$ ipython --no-banner

In [1]: import numpy as np

In [2]: from numpy import linalg as LA

In [3]: np.set_printoptions(precision=2, suppress=True, linewidth=140, legacy="1.25")

In [4]: def tidy(a):
   ...:     return np.round(a, 2) + 0
   ...: 

In [5]: F = np.load("m.npy")

In [6]: F
Out[6]: 
array([[4., 1., 1.],
       [1., 4., 1.],
       [1., 1., 4.]])

In [7]: tidy(np.sort(np.abs(LA.eigvals(F))))
Out[7]: array([3., 3., 6.])

In [8]: np.trace(F)
Out[8]: 12.0

In [9]: np.allclose(F, F.T)
Out[9]: True

In [10]: np.allclose(F @ F.T, F.T @ F)
Out[10]: True

In [11]: tidy(np.abs(LA.eigvals(F)).max())
Out[11]: 6.0

In [12]: print(tidy(LA.det(F)))
54.0

In [13]: tidy(LA.matrix_power(F, 2))
Out[13]: 
array([[18.,  9.,  9.],
       [ 9., 18.,  9.],
       [ 9.,  9., 18.]])

In [14]: (F - F.T) / 2
Out[14]: 
array([[0., 0., 0.],
       [0., 0., 0.],
       [0., 0., 0.]])

In [15]: W = np.array([[2, 2, 0, 2, 1, -2], [0, 2, -1, 1, -1, -1], [2, -1, -2, -1, 1, -2]])

In [16]: coef = np.array([3, 1, 5, 2, 1, 1])

In [17]: H = np.maximum(F @ W + coef, 0)

In [18]: (H > 0).astype(int)
Out[18]: 
array([[1, 1, 1, 1, 1, 0],
       [1, 1, 0, 1, 0, 0],
       [1, 1, 0, 1, 1, 0]])

In [19]: tidy((H > 0).mean(axis=0))
Out[19]: array([1.  , 1.  , 0.33, 1.  , 0.67, 0.  ])

In [20]: cent = np.array([[3, 1, 1], [0, 3, 0], [0, 3, 0], [1, 3, 2], [1, 3, 1], [0, 4, 1]])

In [21]: W @ cent
Out[21]: 
array([[  9,   9,   5],
       [  0,  -1,   0],
       [  6, -15,  -1]])

In [22]: (H @ cent).round(6).argmax(axis=1)
Out[22]: array([1, 1, 0])

In [23]: vals, vecs = LA.eigh(F)

In [24]: tidy(LA.svd(F, compute_uv=False))
Out[24]: array([6., 3., 3.])

In [25]: tidy(vecs @ np.diag(vals) @ vecs.T)
Out[25]: 
array([[4., 1., 1.],
       [1., 4., 1.],
       [1., 1., 4.]])

In [26]: (vals > 1e-8).sum(), (vals < -1e-8).sum()
Out[26]: (3, 0)

In [27]: print(tidy(vals))
[3. 3. 6.]

In [28]: np.unique(vals.round(6) + 0, return_counts=True)[1]
Out[28]: array([2, 1])

In [29]: M, _ = LA.qr(np.array([[-0.8, -0.6, 0.3, -0.1],
    ...:     [2.0, 1.3, -1.6, -0.4],
    ...:     [1.5, -0.1, 1.3, 0.4],
    ...:     [-0.5, -1.2, 0.0, -0.2]]))

In [30]: tidy(M)
Out[30]: 
array([[-0.3 ,  0.15,  0.04,  0.94],
       [ 0.75, -0.23,  0.57,  0.25],
       [ 0.56,  0.64, -0.52,  0.1 ],
       [-0.19,  0.72,  0.64, -0.2 ]])

In [31]: f = np.array([-3, 3, 1, 0])

In [32]: A2 = M + np.outer(f, np.eye(4)[2])

In [33]: LA.matrix_rank(A2 - M)
Out[33]: 1

In [34]: np.allclose(M, M.T)
Out[34]: False

In [35]: tidy((M + M.T) / 2)
Out[35]: 
array([[-0.3 ,  0.45,  0.3 ,  0.38],
       [ 0.45, -0.23,  0.6 ,  0.49],
       [ 0.3 ,  0.6 , -0.52,  0.37],
       [ 0.38,  0.49,  0.37, -0.2 ]])

In [36]: tidy(np.sort(np.abs(LA.eigvals(M))))
Out[36]: array([1., 1., 1., 1.])

In [37]: tidy(LA.det(M))
Out[37]: -1.0

In [38]: tidy(LA.matrix_power(M, 2))
Out[38]: 
array([[ 0.05,  0.62,  0.66, -0.43],
       [-0.13,  0.71, -0.24,  0.65],
       [ 0.  , -0.33,  0.71,  0.62],
       [ 0.99,  0.06, -0.06,  0.11]])

In [39]: tidy(LA.svd(M, compute_uv=False))
Out[39]: array([1., 1., 1., 1.])

In [40]: tidy(LA.norm(M, axis=0))
Out[40]: array([1., 1., 1., 1.])

In [41]: tidy(LA.pinv(M))
Out[41]: 
array([[-0.3 ,  0.75,  0.56, -0.19],
       [ 0.15, -0.23,  0.64,  0.72],
       [ 0.04,  0.57, -0.52,  0.64],
       [ 0.94,  0.25,  0.1 , -0.2 ]])

In [42]: print(tidy(M.T @ M))
[[1. 0. 0. 0.]
 [0. 1. 0. 0.]
 [0. 0. 1. 0.]
 [0. 0. 0. 1.]]

In [43]: tidy(M @ M.T)
Out[43]: 
array([[1., 0., 0., 0.],
       [0., 1., 0., 0.],
       [0., 0., 1., 0.],
       [0., 0., 0., 1.]])

In [44]: LA.matrix_rank(M)
Out[44]: 4

In [45]: tidy(np.diff(M, axis=0))
Out[45]: 
array([[ 1.05, -0.39,  0.53, -0.69],
       [-0.19,  0.87, -1.09, -0.16],
       [-0.75,  0.08,  1.16, -0.3 ]])

In [46]: M.shape
Out[46]: (4, 4)

In [47]: print(tidy(M - M[0]))
[[ 0.    0.    0.    0.  ]
 [ 1.05 -0.39  0.53 -0.69]
 [ 0.86  0.48 -0.56 -0.85]
 [ 0.11  0.56  0.6  -1.14]]

In [48]: O, _ = LA.qr(np.array([[0.7, 0.6], [-2.0, -0.3]]))

In [49]: feats = O[:, :2]

In [50]: tidy(feats)
Out[50]: 
array([[-0.33,  0.94],
       [ 0.94,  0.33]])

In [51]: hat = np.triu(np.array([[-5, -4], [0, -1]]), 1) + np.eye(2)

In [52]: A2 = hat @ feats @ LA.inv(hat)

In [53]: tidy(LA.det(A2))
Out[53]: -1.0

In [54]: tidy(hat @ feats - feats @ hat)
Out[54]: 
array([[-3.78, -2.64],
       [ 0.  ,  3.78]])

In [55]: A2 = np.array([[1, 3, 3], [3, 1, 1]])

In [56]: print(tidy(A2.T @ feats.T))
[[ 2.5   1.93]
 [-0.05  3.16]
 [-0.05  3.16]]

In [57]: LA.matrix_rank(feats @ A2)
Out[57]: 2

In [58]: LA.matrix_rank(np.vstack([feats, A2.T]))
Out[58]: 2

In [59]: J = np.loadtxt("case17.csv", delimiter=",")

In [60]: J
Out[60]: 
array([[ -5.39,   4.04, -10.24],
       [ -5.54,   3.64,  -9.79],
       [ -3.58,   7.07, -10.42],
       [ -5.83,   5.47, -10.21],
       [ -5.47,   3.93, -11.04],
       [ -4.8 ,   5.5 ,  -9.63],
       [ -5.97,   5.91, -10.62],
       [ -4.64,   5.37,  -9.55],
       [ -5.32,   3.79,  -9.17],
       [ -4.73,   6.41,  -9.53],
       [ -5.15,   7.82, -10.22],
       [ -5.32,   5.53,  -8.75],
       [ -6.93,   3.88, -10.31],
       [ -7.45,   5.37,  -8.27],
       [ -5.08,   3.34, -10.64],
       [ -4.86,   3.94,  -8.59],
       [ -2.54,   5.92, -11.  ],
       [ -6.04,   3.34, -10.89],
       [ -4.47,   5.08, -11.64],
       [ -4.7 ,   7.05,  -9.81],
       [ -5.23,   5.22, -11.45],
       [ -5.45,   5.39,  -9.98],
       [ -6.55,   5.08, -10.18]])

In [61]: Xs = J - J.mean(axis=0)

In [62]: vecs = LA.svd(Xs)[2][:1]

In [63]: A2 = Xs - Xs @ vecs.T @ vecs

In [64]: print(tidy((Xs @ vecs.T).std(axis=0)))
[1.32]

In [65]: tidy(A2.std(axis=0))
Out[65]: array([0.73, 0.47, 0.84])

In [66]: tidy(np.diag(vecs.T @ vecs))
Out[66]: array([0.27, 0.72, 0.01])

In [67]: hat = J @ LA.solve(J.T @ J, J.T)

In [68]: print(tidy(np.trace(hat)))
3.0

In [69]: np.allclose(hat @ hat, hat)
Out[69]: True

In [70]: Xs = J - J.mean(axis=0)

In [71]: Uu, s, Vh = LA.svd(Xs, full_matrices=False)

In [72]: tidy((s ** 2).sum() ** 2 / (s ** 4).sum())
Out[72]: 2.44

In [73]: tidy(Xs.mean(axis=0))
Out[73]: array([0., 0., 0.])

In [74]: tidy(s)
Out[74]: array([6.35, 4.67, 3.44])

In [75]: np.searchsorted(np.cumsum(s ** 2) / (s ** 2).sum(), 0.9) + 1
Out[75]: 3

In [76]: np.abs(Uu[:, 0]).argmax()
Out[76]: 2

In [77]: (np.sign(Uu[:, 0]) == np.sign(Uu[0, 0])).astype(int)
Out[77]: array([1, 1, 0, 1, 1, 0, 0, 0, 1, 0, 0, 0, 1, 1, 1, 1, 0, 1, 0, 0, 0, 0, 1])

In [78]: tidy(Vh[0] * np.sign(Vh[0, np.abs(Vh[0]).argmax()]))
Out[78]: array([ 0.52,  0.85, -0.08])

In [79]: print(np.abs(Vh[0]).argmax())
1

In [80]: tidy(np.abs(Vh[-1]))
Out[80]: array([0.61, 0.3 , 0.73])

In [81]: labels = J[:, 2] > np.median(J[:, 2])

In [82]: f = J[labels].mean(axis=0) - J[~labels].mean(axis=0)

In [83]: print(np.argsort(-np.abs(f).round(6), kind="stable"))
[2 0 1]

In [84]: ((J - J.mean(axis=0)) @ f > 0).astype(int)
Out[84]: array([0, 1, 0, 1, 0, 1, 0, 1, 1, 1, 1, 1, 0, 1, 0, 1, 0, 0, 0, 1, 0, 1, 1])

In [85]: print(tidy(f))
[-0.26  0.1   1.34]

In [86]: m1 = np.loadtxt("sample2.csv", delimiter=",")

In [87]: m1
Out[87]: 
array([[1., 2., 1., 2., 1., 2.],
       [2., 2., 2., 2., 2., 2.],
       [2., 2., 2., 2., 2., 2.],
       [1., 2., 1., 2., 1., 2.],
       [2., 2., 2., 2., 2., 2.],
       [2., 2., 2., 2., 2., 2.]])

In [88]: rk = LA.matrix_rank(m1)

In [89]: print(rk)
2

In [90]: ns = LA.svd(m1)[2][rk:].T

In [91]: tidy(m1 @ ns)
Out[91]: 
array([[0., 0., 0., 0.],
       [0., 0., 0., 0.],
       [0., 0., 0., 0.],
       [0., 0., 0., 0.],
       [0., 0., 0., 0.],
       [0., 0., 0., 0.]])

In [92]: np.allclose(m1 @ ns, 0)
Out[92]: True

In [93]: print([int(LA.matrix_rank(m1[:, :j + 1])) for j in range(6)])
[1, 2, 2, 2, 2, 2]

In [94]: tidy(ns @ ns.T)
Out[94]: 
array([[ 0.67,  0.  , -0.33,  0.  , -0.33,  0.  ],
       [ 0.  ,  0.67,  0.  , -0.33,  0.  , -0.33],
       [-0.33,  0.  ,  0.67,  0.  , -0.33,  0.  ],
       [ 0.  , -0.33,  0.  ,  0.67,  0.  , -0.33],
       [-0.33,  0.  , -0.33,  0.  ,  0.67,  0.  ],
       [ 0.  , -0.33,  0.  , -0.33,  0.  ,  0.67]])

In [95]: ns.shape
Out[95]: (6, 4)

In [96]: print(LA.matrix_rank(m1.T @ m1), LA.matrix_rank(m1 @ m1.T))
2 2

In [97]: A2 = feats / np.sqrt((feats ** 2).mean(axis=1, keepdims=True))

In [98]: tidy(A2[0])
Out[98]: array([-0.47,  1.33])

In [99]: LA.matrix_rank(A2) == LA.matrix_rank(feats)
Out[99]: True

In [100]: tidy(LA.norm(A2, axis=1))
Out[100]: array([1.41, 1.41])

In [101]: tidy(LA.norm(m1, 2) / LA.norm(m1))
Out[101]: 0.99

In [102]: LA.matrix_rank(m1, rtol=0.1)
Out[102]: 2

In [103]: np.argsort(-LA.norm(m1, axis=0).round(6), kind="stable")[:3]
Out[103]: array([1, 3, 5])

In [104]: LA.cond(m1) > 100
Out[104]: True
